$ python3 -q
>>> import numpy as np
>>> np.set_printoptions(precision=4, suppress=True, linewidth=120)
>>> mat = np.array([[0, 0, 0, 1, 1, 0, 0],
...     [0, 0, 0, 0, 0, 1, 1],
...     [0, 0, 0, 0, 0, 1, 0],
...     [1, 0, 0, 0, 1, 0, 0],
...     [1, 0, 0, 1, 0, 0, 0],
...     [0, 1, 1, 0, 0, 0, 1],
...     [0, 1, 0, 0, 0, 1, 0]])
>>> # splits into 2 blocks
>>> mat @ mat
array([[2, 0, 0, 1, 1, 0, 0],
       [0, 2, 1, 0, 0, 1, 1],
       [0, 1, 1, 0, 0, 0, 1],
       [1, 0, 0, 2, 1, 0, 0],
       [1, 0, 0, 1, 2, 0, 0],
       [0, 1, 0, 0, 0, 3, 1],
       [0, 1, 1, 0, 0, 1, 2]])
>>> np.argwhere(np.triu(mat))
array([[0, 3],
       [0, 4],
       [1, 5],
       [1, 6],
       [2, 5],
       [3, 4],
       [5, 6]])
>>> L = np.diag(mat.sum(axis=1)) - mat
>>> np.round(np.linalg.eigvalsh(L), 4) + 0
array([0., 0., 1., 3., 3., 3., 4.])
>>> (np.linalg.eigvalsh(L) < 1e-8).sum()
np.int64(2)
>>> round(np.linalg.det(L[1:, 1:]))
0
>>> print(round(float(np.linalg.eigvalsh(mat).min()), 4))
-1.4812
>>> np.all(np.linalg.eigvalsh(mat) > 0)
np.False_
>>> M = np.array([[0.1, -1.6, -1.2, 0.4, 0.5, 0.1],
...     [2.1, 0.6, 1.0, -1.2, 0.7, 0.2],
...     [0.1, -0.5, 0.0, 0.8, -0.1, -1.5],
...     [0.9, -2.0, -0.9, 1.1, 1.5, 0.7],
...     [-0.8, 0.7, 0.0, -0.7, -0.3, -0.8]])
>>> print(M)
[[ 0.1 -1.6 -1.2  0.4  0.5  0.1]
 [ 2.1  0.6  1.  -1.2  0.7  0.2]
 [ 0.1 -0.5  0.   0.8 -0.1 -1.5]
 [ 0.9 -2.  -0.9  1.1  1.5  0.7]
 [-0.8  0.7  0.  -0.7 -0.3 -0.8]]
>>> rng = np.random.default_rng(66)
>>> B = M + rng.integers(-2, 3, (5, 4)) @ rng.integers(-2, 3, (4, 6))
>>> B
array([[ 6.1,  3.4, -5.2, -1.6, -2.5, -4.9],
       [ 2.1, -3.4,  2. , -1.2, -4.3,  1.2],
       [ 8.1, -4.5,  2. , -3.2, -2.1, -3.5],
       [ 2.9, -7. ,  2.1,  1.1, -0.5,  0.7],
       [ 3.2,  0.7, -2. , -2.7, -6.3, -2.8]])
>>> np.round(np.linalg.svd(B - M, compute_uv=False), 4) + 0
array([14.5289, 11.02  ,  6.093 ,  1.5316,  0.    ])
>>> B - M
array([[ 6.,  5., -4., -2., -3., -5.],
       [ 0., -4.,  1.,  0., -5.,  1.],
       [ 8., -4.,  2., -4., -2., -2.],
       [ 2., -5.,  3.,  0., -2.,  0.],
       [ 4.,  0., -2., -2., -6., -2.]])
>>> print(np.linalg.matrix_rank(B - M, tol=1e-8))
4
>>> cov = M.T @ M
>>> print(np.round(np.linalg.eigvalsh(cov)[::-1], 4) + 0)
[14.924   8.4976  2.7483  0.8909  0.1892  0.    ]
>>> (M @ M.T).shape
(5, 5)
>>> np.linalg.svd(M, compute_uv=False) ** 2
array([14.924 ,  8.4976,  2.7483,  0.8909,  0.1892])
>>> W0 = np.load("w.npy")
>>> W0
array([[ 0.9   , -1.    ,  0.8   , -0.9   ,  0.6   ,  0.7   , -1.7   ,  0.8   , -1.2   , -1.4   ,  2.1   ,  0.6   ],
       [-1.2   , -0.3   ,  0.5   ,  0.4   , -1.9   , -0.6   ,  0.1   , -0.4   ,  0.8   , -1.2   ,  2.5   , -0.4   ],
       [ 0.3   ,  0.3   ,  0.3   , -0.8   ,  1.3   ,  0.4   , -1.3   , -0.5   , -0.1   ,  0.2   , -0.5   ,  0.1   ],
       [-1.2952, -0.2352,  0.5143,  0.4069, -1.9737, -0.5386,  0.075 , -0.4532,  0.7687, -1.1178,  2.4043, -0.4268],
       [ 0.3   , -0.5   , -1.5   , -0.5   , -0.9   ,  1.    ,  0.2   , -0.2   ,  0.6   ,  2.4   ,  1.    , -0.2   ]])
>>> round(float(np.linalg.norm(W0, 2) / np.linalg.norm(W0)), 4)
0.7132
>>> print(np.argsort(-np.linalg.norm(W0, axis=0).round(6), kind="stable")[:3])
[10  9  4]
>>> print(np.linalg.matrix_rank(W0, rtol=0.1))
4
>>> np.linalg.cond(W0) > 100
np.False_
>>> B = W0 / np.sqrt((W0 ** 2).mean(axis=1, keepdims=True))
>>> print(np.linalg.norm(B, axis=1))
[3.4641 3.4641 3.4641 3.4641 3.4641]
>>> np.linalg.matrix_rank(B) == np.linalg.matrix_rank(W0)
np.True_
>>> B[0]
array([ 0.7841, -0.8712,  0.697 , -0.7841,  0.5227,  0.6098, -1.4811,  0.697 , -1.0455, -1.2197,  1.8295,  0.5227])
>>> th = np.radians(40)
>>> r_ = np.eye(12)
>>> r_[11, 11] = r_[6, 6] = np.cos(th)
>>> r_[11, 6], r_[6, 11] = -np.sin(th), np.sin(th)
>>> r_
array([[ 1.    ,  0.    ,  0.    ,  0.    ,  0.    ,  0.    ,  0.    ,  0.    ,  0.    ,  0.    ,  0.    ,  0.    ],
       [ 0.    ,  1.    ,  0.    ,  0.    ,  0.    ,  0.    ,  0.    ,  0.    ,  0.    ,  0.    ,  0.    ,  0.    ],
       [ 0.    ,  0.    ,  1.    ,  0.    ,  0.    ,  0.    ,  0.    ,  0.    ,  0.    ,  0.    ,  0.    ,  0.    ],
       [ 0.    ,  0.    ,  0.    ,  1.    ,  0.    ,  0.    ,  0.    ,  0.    ,  0.    ,  0.    ,  0.    ,  0.    ],
       [ 0.    ,  0.    ,  0.    ,  0.    ,  1.    ,  0.    ,  0.    ,  0.    ,  0.    ,  0.    ,  0.    ,  0.    ],
       [ 0.    ,  0.    ,  0.    ,  0.    ,  0.    ,  1.    ,  0.    ,  0.    ,  0.    ,  0.    ,  0.    ,  0.    ],
       [ 0.    ,  0.    ,  0.    ,  0.    ,  0.    ,  0.    ,  0.766 ,  0.    ,  0.    ,  0.    ,  0.    ,  0.6428],
       [ 0.    ,  0.    ,  0.    ,  0.    ,  0.    ,  0.    ,  0.    ,  1.    ,  0.    ,  0.    ,  0.    ,  0.    ],
       [ 0.    ,  0.    ,  0.    ,  0.    ,  0.    ,  0.    ,  0.    ,  0.    ,  1.    ,  0.    ,  0.    ,  0.    ],
       [ 0.    ,  0.    ,  0.    ,  0.    ,  0.    ,  0.    ,  0.    ,  0.    ,  0.    ,  1.    ,  0.    ,  0.    ],
       [ 0.    ,  0.    ,  0.    ,  0.    ,  0.    ,  0.    ,  0.    ,  0.    ,  0.    ,  0.    ,  1.    ,  0.    ],
       [ 0.    ,  0.    ,  0.    ,  0.    ,  0.    ,  0.    , -0.6428,  0.    ,  0.    ,  0.    ,  0.    ,  0.766 ]])
>>> B = W0 @ r_.T
>>> B
array([[ 0.9   , -1.    ,  0.8   , -0.9   ,  0.6   ,  0.7   , -0.9166,  0.8   , -1.2   , -1.4   ,  2.1   ,  1.5524],
       [-1.2   , -0.3   ,  0.5   ,  0.4   , -1.9   , -0.6   , -0.1805, -0.4   ,  0.8   , -1.2   ,  2.5   , -0.3707],
       [ 0.3   ,  0.3   ,  0.3   , -0.8   ,  1.3   ,  0.4   , -0.9316, -0.5   , -0.1   ,  0.2   , -0.5   ,  0.9122],
       [-1.2952, -0.2352,  0.5143,  0.4069, -1.9737, -0.5386, -0.2169, -0.4532,  0.7687, -1.1178,  2.4043, -0.3752],
       [ 0.3   , -0.5   , -1.5   , -0.5   , -0.9   ,  1.    ,  0.0247, -0.2   ,  0.6   ,  2.4   ,  1.    , -0.2818]])
>>> print(round(float(np.linalg.det(r_)), 4), round(float(np.trace(r_)), 4))
1.0 11.5321
>>> np.allclose(np.linalg.norm(W0, axis=1), np.linalg.norm(B, axis=1))
True
>>> np.linalg.svd(W0, compute_uv=False), np.linalg.svd(B, compute_uv=False)
(array([5.5992, 4.1776, 3.2562, 1.4911, 0.1147]), array([5.5992, 4.1776, 3.2562, 1.4911, 0.1147]))
>>> np.abs(B - W0).max(axis=0)
array([0.    , 0.    , 0.    , 0.    , 0.    , 0.    , 0.7834, 0.    , 0.    , 0.    , 0.    , 0.9524])
>>> print(np.allclose(W0 @ W0.T, B @ B.T))
True
>>> arr = np.load("sample8.npy")
>>> arr
array([[-0.2697, -0.055 , -0.0226,  0.4038, -0.2767, -0.7357, -0.3094, -0.1577],
       [ 0.4944, -0.2065, -0.2095,  0.1331, -0.3847,  0.2858, -0.4895, -0.2069],
       [-0.4045,  0.1887, -0.3816, -0.3852, -0.2004,  0.205 , -0.3848,  0.2704],
       [-0.0899, -0.5968, -0.051 , -0.1339,  0.2715, -0.1888,  0.0827,  0.3614],
       [-0.3146, -0.48  ,  0.1141, -0.1174, -0.3994,  0.2354,  0.3568, -0.494 ],
       [ 0.3146, -0.2793,  0.0181,  0.3442, -0.263 ,  0.0752,  0.149 ,  0.5653],
       [ 0.    , -0.0362,  0.3828, -0.4926, -0.511 , -0.2155, -0.0664,  0.3024],
       [ 0.3146, -0.3516, -0.0013, -0.4363,  0.347 , -0.2346, -0.3328, -0.244 ],
       [-0.2247, -0.0639,  0.7334,  0.2039,  0.1888,  0.3142, -0.456 ,  0.0542],
       [ 0.4045,  0.3537,  0.3312, -0.2148, -0.1254, -0.1952,  0.1926, -0.1055]])
>>> # keeps lengths
>>> vec = np.array([7, 3, 0, 6, 3, 5, 1, 6])
>>> y = arr @ vec
>>> print(y)
[-5.3941  2.1841 -2.9152 -1.1017 -6.9747  6.5573 -3.9266 -3.3992  1.4646  0.8115]
>>> try:
...     np.linalg.solve(arr, y)
... except np.linalg.LinAlgError as e:
...     print(e)
... 
Last 2 dimensions of the array must be square
>>> y = y + 0.02 * rng.normal(size=10)
>>> y
array([-5.4021,  2.1919, -2.8954, -1.0809, -6.9887,  6.5337, -3.9477, -3.4004,  1.4243,  0.8425])
>>> coef, *_ = np.linalg.lstsq(arr, y)
>>> coef
array([ 7.0143,  3.0182, -0.0395,  5.977 ,  3.0116,  4.9893,  1.0103,  5.9945])
>>> print([round(float(np.linalg.norm(np.linalg.solve(arr.T @ arr + lam * np.eye(8), arr.T @ y))), 2) for lam in (0, 1, 10, 100)])
[12.84, 6.42, 1.17, 0.13]
>>> np.round(arr.T @ (y - arr @ coef), 4) + 0
array([0., 0., 0., 0., 0., 0., 0., 0.])
>>> np.linalg.norm(arr, axis=0)
array([1., 1., 1., 1., 1., 1., 1., 1.])
>>> np.linalg.pinv(arr)
array([[-0.2697,  0.4944, -0.4045, -0.0899, -0.3146,  0.3146,  0.    ,  0.3146, -0.2247,  0.4045],
       [-0.055 , -0.2065,  0.1887, -0.5968, -0.48  , -0.2793, -0.0362, -0.3516, -0.0639,  0.3537],
       [-0.0226, -0.2095, -0.3816, -0.051 ,  0.1141,  0.0181,  0.3828, -0.0013,  0.7334,  0.3312],
       [ 0.4038,  0.1331, -0.3852, -0.1339, -0.1174,  0.3442, -0.4926, -0.4363,  0.2039, -0.2148],
       [-0.2767, -0.3847, -0.2004,  0.2715, -0.3994, -0.263 , -0.511 ,  0.347 ,  0.1888, -0.1254],
       [-0.7357,  0.2858,  0.205 , -0.1888,  0.2354,  0.0752, -0.2155, -0.2346,  0.3142, -0.1952],
       [-0.3094, -0.4895, -0.3848,  0.0827,  0.3568,  0.149 , -0.0664, -0.3328, -0.456 ,  0.1926],
       [-0.1577, -0.2069,  0.2704,  0.3614, -0.494 ,  0.5653,  0.3024, -0.244 ,  0.0542, -0.1055]])
>>> np.round(arr.T @ arr, 4) + 0
array([[1., 0., 0., 0., 0., 0., 0., 0.],
       [0., 1., 0., 0., 0., 0., 0., 0.],
       [0., 0., 1., 0., 0., 0., 0., 0.],
       [0., 0., 0., 1., 0., 0., 0., 0.],
       [0., 0., 0., 0., 1., 0., 0., 0.],
       [0., 0., 0., 0., 0., 1., 0., 0.],
       [0., 0., 0., 0., 0., 0., 1., 0.],
       [0., 0., 0., 0., 0., 0., 0., 1.]])
>>> A = np.loadtxt("data.csv", delimiter=",")
>>> A
array([[1., 4., 4., 1., 4., 4., 3., 5., 4., 2., 3., 4., 1.],
       [0., 0., 5., 0., 2., 2., 0., 2., 5., 2., 5., 2., 3.],
       [0., 0., 4., 4., 1., 5., 0., 4., 4., 1., 2., 3., 3.],
       [0., 0., 0., 4., 1., 0., 4., 5., 4., 2., 3., 3., 4.],
       [0., 0., 0., 0., 1., 5., 5., 5., 0., 3., 3., 1., 0.],
       [0., 0., 0., 0., 0., 5., 0., 3., 3., 5., 3., 2., 2.],
       [0., 0., 0., 0., 0., 0., 5., 4., 0., 3., 5., 5., 2.],
       [0., 0., 0., 0., 0., 0., 0., 4., 4., 4., 2., 5., 5.],
       [0., 0., 0., 0., 0., 0., 0., 0., 2., 0., 3., 5., 1.],
       [0., 0., 0., 0., 0., 0., 0., 0., 0., 5., 5., 0., 4.],
       [0., 0., 0., 0., 0., 0., 0., 0., 0., 0., 5., 5., 4.],
       [0., 0., 0., 0., 0., 0., 0., 0., 0., 0., 0., 3., 3.],
       [0., 0., 0., 0., 0., 0., 0., 0., 0., 0., 0., 0., 2.]])
>>> # looks like rank 12
>>> np.linalg.cond(A) > 100
np.True_
>>> print([round(float(x), 4) for x in np.linalg.svd(A, compute_uv=False)[:3]])
[26.1817, 10.7087, 9.1406]
>>> np.argsort(-np.linalg.norm(A, axis=0).round(6), kind="stable")[:3]
array([10, 11,  7])
>>> print(np.round(np.linalg.norm(A, 2) / np.linalg.norm(A), 4))
0.8065
>>> B = np.c_[arr[:, :7] @ np.array([[7, 8, 7, -6, 7, -3, -1],
...     [6, 4, -3, 4, 6, -2, -3],
...     [0, -2, 9, 8, -2, 9, 3],
...     [-8, 3, 7, 6, 1, -6, 5],
...     [7, 6, 2, 0, 3, -2, 7],
...     [-6, 8, -2, -4, -1, 8, 8],
...     [-6, 7, -1, -9, -6, 6, -2]]), np.array([4, 6, 2, 2, 5, 1, 6, 8, 0, 8])]
>>> print(B)
[[ -1.114  -10.8327   2.1281   9.368   -0.0064  -8.8967  -4.8177   4.    ]
 [ -0.3136   0.4989   2.2754  -1.4071   4.271   -3.6352   0.7344   6.    ]
 [  1.058   -5.1306  -9.9537   0.4622   0.1812  -0.5556  -2.2256   2.    ]
 [ -0.6017  -2.7092   0.6026  -3.0484  -3.735    0.2507   1.2823   2.    ]
 [-10.4916  -3.033   -2.1834  -3.976   -9.0019   8.4579  -0.1159   5.    ]
 [ -5.4132   2.4628   4.7874  -2.4368  -0.9237  -0.2661   0.7613   1.    ]
 [  1.838   -7.6427  -0.4186   1.422   -2.3945   5.3728  -6.3744   6.    ]
 [  9.4165  -2.3202   1.6872  -1.989    2.9316  -2.2029  -0.2273   8.    ]
 [ -1.4147  -2.4543   6.8513  11.0301  -0.2312   5.5789   8.3831   0.    ]
 [  5.8096   2.3789   3.1945  -0.6049   2.7397   2.1939  -4.3703   8.    ]]
>>> np.round(np.linalg.lstsq(arr, B[:, 0])[0], 4) + 0
array([ 7.,  6.,  0., -8.,  7., -6., -6.,  0.])
>>> np.round(np.linalg.norm(B - arr @ np.linalg.lstsq(arr, B)[0], axis=0), 4) + 0
array([0.    , 0.    , 0.    , 0.    , 0.    , 0.    , 0.    , 5.8486])
>>> np.linalg.matrix_rank(B)
np.int64(8)
>>> print(np.linalg.norm(np.linalg.qr(arr)[0].T @ B, axis=0) ** 2 / ((B ** 2).sum(axis=0) + 1e-12))
[1.     1.     1.     1.     1.     1.     1.     0.8632]
>>> J = np.loadtxt("run18.csv", delimiter=",")
>>> J
array([[-5.01, -2.14, -1.37, -0.36,  1.98,  0.17, -3.45, -0.51,  1.35, -0.98,  1.27],
       [-2.33,  2.21,  0.41,  0.23, -0.31, -0.2 , -1.3 ,  1.  ,  1.7 , -0.16, -1.54],
       [-6.53,  4.32,  0.33,  0.24, -0.34, -0.58, -3.86,  2.16,  4.35, -0.42, -2.97],
       [ 4.79, -6.6 , -0.99, -2.88,  2.26,  2.11,  2.33, -1.41, -5.55, -0.96,  5.91],
       [-1.18,  2.18, -0.81,  1.25, -2.11, -2.27, -0.61,  0.09,  3.3 ,  1.83, -2.17],
       [-1.3 , -3.27, -3.16, -1.59, -0.27, -1.59, -1.47, -0.71,  1.55,  1.46,  2.79],
       [ 3.2 , -1.04, -2.17, -3.67, -2.19, -1.19,  1.39,  1.37,  0.1 ,  2.21,  2.97],
       [-0.31, -3.75, -1.11, -1.63,  1.83,  0.99, -0.65, -0.67, -1.7 , -0.84,  3.22],
       [ 0.95,  2.09,  3.4 , -2.72,  2.06,  4.21,  0.81,  3.01, -4.  , -3.35,  0.63]])
>>> B = J / np.linalg.norm(J, axis=1)
Traceback (most recent call last):
  File "<python-input-77>", line 1, in <module>
    B = J / np.linalg.norm(J, axis=1)
        ~~^~~~~~~~~~~~~~~~~~~~~~~~~~~
ValueError: operands could not be broadcast together with shapes (9,11) (9,) 
>>> B = J / np.linalg.norm(J, axis=1, keepdims=True)
>>> cov = B @ B.T
>>> np.argwhere(np.triu(np.abs(cov) > 0.95, 1))
array([[1, 2]])
>>> round(np.degrees(np.arccos(np.clip(cov[4, 8], -1, 1))), 4)
np.float64(132.2693)
>>> (np.abs(cov) > 0.9).astype(int)
array([[1, 0, 0, 0, 0, 0, 0, 0, 0],
       [0, 1, 1, 1, 0, 0, 0, 0, 0],
       [0, 1, 1, 0, 0, 0, 0, 0, 0],
       [0, 1, 0, 1, 0, 0, 0, 0, 0],
       [0, 0, 0, 0, 1, 0, 0, 0, 0],
       [0, 0, 0, 0, 0, 1, 0, 0, 0],
       [0, 0, 0, 0, 0, 0, 1, 0, 0],
       [0, 0, 0, 0, 0, 0, 0, 1, 0],
       [0, 0, 0, 0, 0, 0, 0, 0, 1]])
>>> cov[4]
array([-0.0157,  0.6891,  0.6539, -0.8669,  1.    ,  0.0433, -0.0975, -0.7745, -0.6726])
